>>> import numpy as np
>>> np.set_printoptions(precision=3, suppress=True, linewidth=200, sign=" ")
>>> rd = lambda a: np.round(a, 3) + 0
>>> M = np.load("layer17.npy")
>>> print(M)
[[ 4  0  4]
 [ 0 -5 -1]
 [ 0  0 -4]]
>>> # triangular
>>> r0 = np.array([0, -3, -1])
>>> other = M + np.outer(r0, np.eye(3)[2])
>>> print(np.linalg.matrix_rank(np.linalg.inv(other) - np.linalg.inv(M), tol=1e-8))
1
>>> print(other)
[[ 4.  0.  4.]
 [ 0. -5. -4.]
 [ 0.  0. -5.]]
>>> K = np.load("m.npy")
>>> print(K)
[[-0.854  0.454 -0.999  0.07 ]
 [ 0.744 -0.345  0.997 -0.02 ]
 [-0.493  0.235 -0.454  0.129]
 [ 0.485 -0.336 -0.999 -0.454]
 [ 0.273 -0.159 -0.77  -0.178]
 [-0.629  0.363  0.821  0.327]
 [-0.07   0.01  -0.675 -0.05 ]
 [-0.544  0.245 -0.864  0.08 ]
 [-0.883  0.544 -0.912  0.3  ]
 [ 0.11  -0.05   0.06  -0.03 ]
 [-0.766  0.438 -0.159  0.3  ]
 [-0.501  0.188 -0.985 -0.04 ]
 [ 0.635 -0.319  0.664 -0.168]
 [-0.3    0.129 -0.508  0.05 ]]
>>> Xc = K - K.mean(axis=0)
>>> U, sig, vt = np.linalg.svd(Xc, full_matrices=False)
>>> print(np.searchsorted(np.cumsum(sig ** 2) / (sig ** 2).sum(), 0.9) + 1)
2
>>> print(rd(Xc.mean(axis=0)))
[ 0.  0.  0.  0.]
>>> vec = np.array([-4, -7, -1, -2])
>>> y = K @ vec
>>> print(rd(np.linalg.pinv(K) @ K))
[[ 1.  0.  0.  0.]
 [ 0.  1.  0.  0.]
 [ 0.  0.  1.  0.]
 [ 0.  0.  0.  1.]]
>>> print(rd(np.linalg.solve(K.T @ K, K.T @ y)))
[-4. -7. -1. -2.]
>>> rng = np.random.default_rng(7267)
>>> y = y + 0.05 * rng.normal(size=14)
>>> print(rd(y))
[ 1.146 -1.552  0.442  2.246  1.103 -1.515  1.068  1.286 -0.015 -0.149 -0.427  1.695 -0.628  0.645]
>>> coef, *_ = np.linalg.lstsq(K, y)
>>> print(rd(K.T @ (y - K @ coef)))
[ 0.  0.  0.  0.]
>>> arr = np.array([[0, 3, 3, 1, 1], [0, 3, 3, 1, 1], [3, 0, 2, 0, 3]]) * (rng.random((3, 5)) < 0.3)
>>> print(arr)
[[ 0  3  0  0  1]
 [ 0  0  0  0  0]
 [ 0  0  2  0  0]]
>>> # looks like rank 2
>>> print(np.linalg.lstsq(arr[:-1].T, arr[-1])[2])
1
>>> print(rd(arr @ np.linalg.pinv(arr) @ arr))
[[ 0.  3.  0.  0.  1.]
 [ 0.  0.  0.  0.  0.]
 [ 0.  0.  2.  0.  0.]]
>>> other = np.array([[1, 0, 0], [1, 1, 1]])
>>> basis = np.kron(other, arr)
>>> print(basis.shape)
(6, 15)
>>> print(basis)
[[ 0  3  0  0  1  0  0  0  0  0  0  0  0  0  0]
 [ 0  0  0  0  0  0  0  0  0  0  0  0  0  0  0]
 [ 0  0  2  0  0  0  0  0  0  0  0  0  0  0  0]
 [ 0  3  0  0  1  0  3  0  0  1  0  3  0  0  1]
 [ 0  0  0  0  0  0  0  0  0  0  0  0  0  0  0]
 [ 0  0  2  0  0  0  0  2  0  0  0  0  2  0  0]]
>>> print(rd(np.linalg.norm(basis, 2)), rd(np.linalg.norm(other, 2) * np.linalg.norm(arr, 2)))
5.843 5.843
>>> E = np.loadtxt("sample10.csv", delimiter=",")
>>> print(E)
[[ 1.9  0.  -0.3 -2.1]
 [ 1.  -1.6 -1.2  1.6]
 [-0.2 -1.4  1.  -1.2]
 [ 1.7 -0.9 -0.9  0.4]
 [-0.7 -0.8  0.9  1. ]]
>>> other = E / np.linalg.norm(E, axis=1, keepdims=True)
>>> C2 = other @ other.T
>>> print((np.abs(C2) > 0.9).astype(int))
[[ 1  0  0  0  0]
 [ 0  1  0  0  0]
 [ 0  0  1  0  0]
 [ 0  0  0  1  0]
 [ 0  0  0  0  1]]
>>> print(rd(np.degrees(np.arccos(np.clip(C2[2, 0], -1, 1)))))
72.144
>>> print(rd(np.linalg.norm(other, axis=1)))
[ 1.  1.  1.  1.  1.]
>>> print((C2 - 2 * np.eye(5)).round(6).argmax(axis=1))
[ 3  3  0  1  2]
>>> print(rd(C2[2]))
[ 0.307 -0.186  1.    -0.101  0.266]
>>> other = np.array([[1, 1, 8], [0, -2, 6], [-7, 5, 9], [-5, -8, -4]])
>>> print(np.linalg.matrix_rank(np.vstack([E, other.T])))
4
>>> print(rd(E @ other))
[[ 14.5  17.2  20.9]
 [  1.4 -14.6 -18.8]
 [ -1.2  17.2   3.8]
 [  6.   -4.2  -1.5]
 [-12.   -2.6  -6.3]]
>>> z = rng.permutation(4)
>>> other = E[:, z] * rng.choice([-1, 1], 4)
>>> print(other)
[[-0.   0.3 -2.1 -1.9]
 [ 1.6  1.2  1.6 -1. ]
 [ 1.4 -1.  -1.2  0.2]
 [ 0.9  0.9  0.4 -1.7]
 [ 0.8 -0.9  1.   0.7]]
>>> U, _, vt = np.linalg.svd(E.T @ other)
>>> print(z)
[ 1  2  3  0]
>>> print(rd(np.linalg.lstsq(E, other)[0]))
[[ 0.  0.  0. -1.]
 [-1.  0.  0.  0.]
 [ 0. -1.  0.  0.]
 [ 0.  0.  1.  0.]]
>>> proj = E @ np.linalg.solve(E.T @ E, E.T)
>>> print(rd(proj @ E[:, 3]))
[-2.1  1.6 -1.2  0.4  1. ]
>>> print(rd((np.eye(5) - proj) @ E))
[[ 0.  0.  0.  0.]
 [ 0.  0.  0.  0.]
 [ 0.  0.  0.  0.]
 [ 0.  0.  0.  0.]
 [ 0.  0.  0.  0.]]
>>> print(rd(np.linalg.eigvalsh(proj)))
[ 0.  1.  1.  1.  1.]
>>> print(rd(np.trace(proj)))
4.0
>>> print(rd(np.linalg.svd(E, compute_uv=False)))
[ 3.402  3.326  2.195  0.514]
>>> print(rd(np.diff(E, axis=0)))
[[-0.9 -1.6 -0.9  3.7]
 [-1.2  0.2  2.2 -2.8]
 [ 1.9  0.5 -1.9  1.6]
 [-2.4  0.1  1.8  0.6]]
>>> np.zeros(5, 4)
Traceback (most recent call last):
  File "<python-input-60>", line 1, in <module>
    np.zeros(5, 4)
    ~~~~~~~~^^^^^^
TypeError: Cannot interpret '4' as a data type
>>> print(rd(E.sum(axis=1)))
[-0.5 -0.2 -1.8  0.3  0.4]
>>> mat = np.loadtxt("dump.csv", delimiter=",")
>>> print(rd(mat))
[[-0.064 -0.65   0.329]
 [-0.577 -0.484 -0.616]
 [-0.128  0.489 -0.497]
 [ 0.385 -0.159 -0.115]
 [-0.706  0.28   0.502]]
>>> O = mat.astype(float).copy()
>>> for j in range(3):
...     O[:, j] -= O[:, :j] @ (O[:, :j].T @ O[:, j])
...     O[:, j] /= np.linalg.norm(O[:, j])
... 
>>> print(rd(O.T @ O))
[[ 1.  0.  0.]
 [ 0.  1.  0.]
 [ 0.  0.  1.]]
>>> print(rd(np.linalg.norm(mat, axis=0)))
[ 1.  1.  1.]
>>> print(rd(np.linalg.pinv(mat)))
[[-0.064 -0.577 -0.128  0.385 -0.706]
 [-0.65  -0.484  0.489 -0.159  0.28 ]
 [ 0.329 -0.616 -0.497 -0.115  0.502]]
>>> m1 = np.load("out6.npy")
>>> print(m1)
[[ 3.  1.  0.]
 [ 0.  3.  1.]
 [ 0.  0.  3.]]
>>> # triangular: eigenvalues sit on the diagonal
>>> print(m1 @ m1)
[[ 9.  6.  1.]
 [ 0.  9.  6.]
 [ 0.  0.  9.]]
>>> print(np.prod(np.diag(m1)), rd(np.linalg.det(m1)))
27.0 27.0
>>> print([int(np.linalg.matrix_rank(np.linalg.matrix_power(m1, p))) for p in range(1, 4)])
[3, 3, 3]
>>> print(np.linalg.matrix_rank(m1 - m1[0, 0] * np.eye(3)))
2
>>> print(rd(np.sort(np.linalg.eigvals(m1))))
[ 3.  3.  3.]
>>> print(rd(np.linalg.matrix_power(m1 - np.diag(np.diag(m1)), 3)))
[[ 0.  0.  0.]
 [ 0.  0.  0.]
 [ 0.  0.  0.]]
>>> O, Rm = np.linalg.qr(m1)
>>> print(np.allclose(Rm.T @ Rm, m1.T @ m1))
True
>>> print(abs(Rm[0, 0]), rd(np.linalg.norm(m1[:, 0])))
3.0 3.0
>>> print(O.shape, Rm.shape)
(3, 3) (3, 3)
>>> print(O)
[[ 1.  0.  0.]
 [-0.  1.  0.]
 [-0. -0.  1.]]
>>> print(np.abs(np.diag(Rm)))
[ 3.  3.  3.]
>>> evals, V = np.linalg.eig(m1)
>>> print(rd(np.sort(np.linalg.eigvals(m1 @ m1))))
[ 9.  9.  9.]
>>> print(evals)
[ 3.  3.  3.]
>>> print(np.prod(evals))
27.0
>>> print(rd(np.sort(np.linalg.eigvals(np.linalg.inv(m1)))))
[ 0.333  0.333  0.333]
>>> J = np.load("block15.npy")
>>> print(J)
[[ 1.  0.  0.]
 [ 0.  2.  2.]
 [ 0.  0.  2.]]
>>> # splits into 2 blocks
>>> other = J / np.linalg.norm(J, axis=1, keepdims=True)
>>> C2 = other @ other.T
>>> print(rd(C2[2]))
[ 0.     0.707  1.   ]
>>> print((C2 - 2 * np.eye(3)).round(6).argmax(axis=1))
[ 1  2  1]
>>> print(rd(C2))
[[ 1.     0.     0.   ]
 [ 0.     1.     0.707]
 [ 0.     0.707  1.   ]]
>>> print(np.argwhere(np.triu(np.abs(C2) > 0.95, 1)))
[]
>>> print(np.degrees(np.arccos(np.clip(C2[2, 0], -1, 1))))
90.0
